$ python -q
>>> import numpy as np
>>> import numpy.linalg as la
>>> np.set_printoptions(precision=2, suppress=True, linewidth=200, sign=" ")
>>> X = np.tanh(np.array([[-1.1, 0.7],
...     [-0.4, -0.2],
...     [-1.4, 2.4],
...     [-0.8, 0.4],
...     [0.2, -0.8],
...     [-1.0, 0.8],
...     [0.8, 1.5],
...     [0.0, 0.6],
...     [-0.4, -0.8],
...     [1.0, 0.3],
...     [1.7, -1.4],
...     [-0.2, -0.9],
...     [0.9, -0.5],
...     [0.2, -0.2],
...     [-2.1, -1.0],
...     [1.4, -2.4],
...     [1.1, 0.2]]) @ np.array([[0.0, 0.9, -1.3, -1.0], [0.9, 0.5, 0.8, -0.2]]))
>>> print(X)
[[ 0.56 -0.56  0.96  0.74]
 [-0.18 -0.43  0.35  0.41]
 [ 0.97 -0.06  1.    0.73]
 [ 0.35 -0.48  0.88  0.62]
 [-0.62 -0.22 -0.72 -0.04]
 [ 0.62 -0.46  0.96  0.69]
 [ 0.87  0.9   0.16 -0.8 ]
 [ 0.49  0.29  0.45 -0.12]
 [-0.62 -0.64 -0.12  0.51]
 [ 0.26  0.78 -0.79 -0.79]
 [-0.85  0.68 -1.   -0.89]
 [-0.67 -0.56 -0.43  0.36]
 [-0.42  0.51 -0.92 -0.66]
 [-0.18  0.08 -0.4  -0.16]
 [-0.72 -0.98  0.96  0.98]
 [-0.97  0.06 -1.   -0.73]
 [ 0.18  0.8  -0.85 -0.81]]
>>> B = np.array([[2, 3, 2], [0, 0, 2], [3, 0, 2], [3, 2, 1]])
>>> print(la.matrix_rank(np.vstack([X, B.T])))
4
>>> print(la.matrix_rank(X @ B))
3
>>> rng = np.random.default_rng(8)
>>> lab = rng.integers(0, 3, 5)
>>> F = (lab[:, None] == lab) * 5 + np.eye(5)
>>> print(F)
[[ 6.  0.  0.  5.  0.]
 [ 0.  6.  5.  0.  5.]
 [ 0.  5.  6.  0.  5.]
 [ 5.  0.  0.  6.  0.]
 [ 0.  5.  5.  0.  6.]]
>>> # symmetric, so the eigenvalues are real
>>> x = np.ones(5)
>>> for _ in range(5):
...     x = F @ x
...     x /= la.norm(x)
...     print(round(x @ F @ x, 2))
... 
14.8
15.35
15.67
15.84
15.92
>>> print(x)
[ 0.09  0.57  0.57  0.09  0.57]
